% ipython --no-banner

In [1]: import numpy as np

In [2]: np.set_printoptions(precision=3, suppress=True, linewidth=100, sign=" ")

In [3]: feats = np.load("layer11.npy")

In [4]: feats
Out[4]: 
array([[ 1, -1,  1, -1,  1, -1,  1, -1],
       [ 1, -1, -1,  1,  1, -1, -1,  1],
       [ 1,  1,  1,  1,  1,  1,  1,  1]])

In [5]: # columns 0 and 4 are equal

In [6]: t3 = np.stack([feats, 4 * feats, feats[::-1]])

In [7]: np.linalg.matrix_rank(t3.reshape(3, -1))
Out[7]: np.int64(2)

In [8]: (t3 @ feats.T).shape
Out[8]: (3, 3, 3)

In [9]: E = 0.5 ** np.abs(np.subtract.outer(np.arange(4), np.arange(4)))

In [10]: E
Out[10]: 
array([[ 1.   ,  0.5  ,  0.25 ,  0.125],
       [ 0.5  ,  1.   ,  0.5  ,  0.25 ],
       [ 0.25 ,  0.5  ,  1.   ,  0.5  ],
       [ 0.125,  0.25 ,  0.5  ,  1.   ]])

In [11]: # symmetric, so the eigenvalues are real

In [12]: u = np.array([1, 1, 0, 1])

In [13]: M2 = E + np.outer(u, np.eye(4)[0])

In [14]: M2
Out[14]: 
array([[ 2.   ,  0.5  ,  0.25 ,  0.125],
       [ 1.5  ,  1.   ,  0.5  ,  0.25 ],
       [ 0.25 ,  0.5  ,  1.   ,  0.5  ],
       [ 1.125,  0.25 ,  0.5  ,  1.   ]])

In [15]: np.linalg.matrix_rank(np.linalg.inv(M2) - np.linalg.inv(E), tol=1e-8)
Out[15]: np.int64(1)

In [16]: def softmax(z):
    ...:     e = np.exp(z - z.max(axis=-1, keepdims=True))
    ...:     return e / e.sum(axis=-1, keepdims=True)
    ...: 

In [17]: np.round(softmax(10 * E[0]), 3) + 0
Out[17]: array([ 0.993,  0.007,  0.001,  0.   ])

In [18]: softmax(E[0])
Out[18]: array([ 0.401,  0.243,  0.189,  0.167])

In [19]: scores = E @ E.T / np.sqrt(4)

In [20]: softmax(scores + np.triu(np.full(scores.shape, -np.inf), 1))
Out[20]: 
array([[ 1.   ,  0.   ,  0.   ,  0.   ],
       [ 0.449,  0.551,  0.   ,  0.   ],
       [ 0.27 ,  0.336,  0.393,  0.   ],
       [ 0.197,  0.231,  0.274,  0.298]])

In [21]: softmax(scores)[0] @ E
Out[21]: array([ 0.518,  0.588,  0.541,  0.418])

In [22]: softmax(scores)
Out[22]: 
array([[ 0.298,  0.274,  0.231,  0.197],
       [ 0.243,  0.298,  0.255,  0.205],
       [ 0.205,  0.255,  0.298,  0.243],
       [ 0.197,  0.231,  0.274,  0.298]])
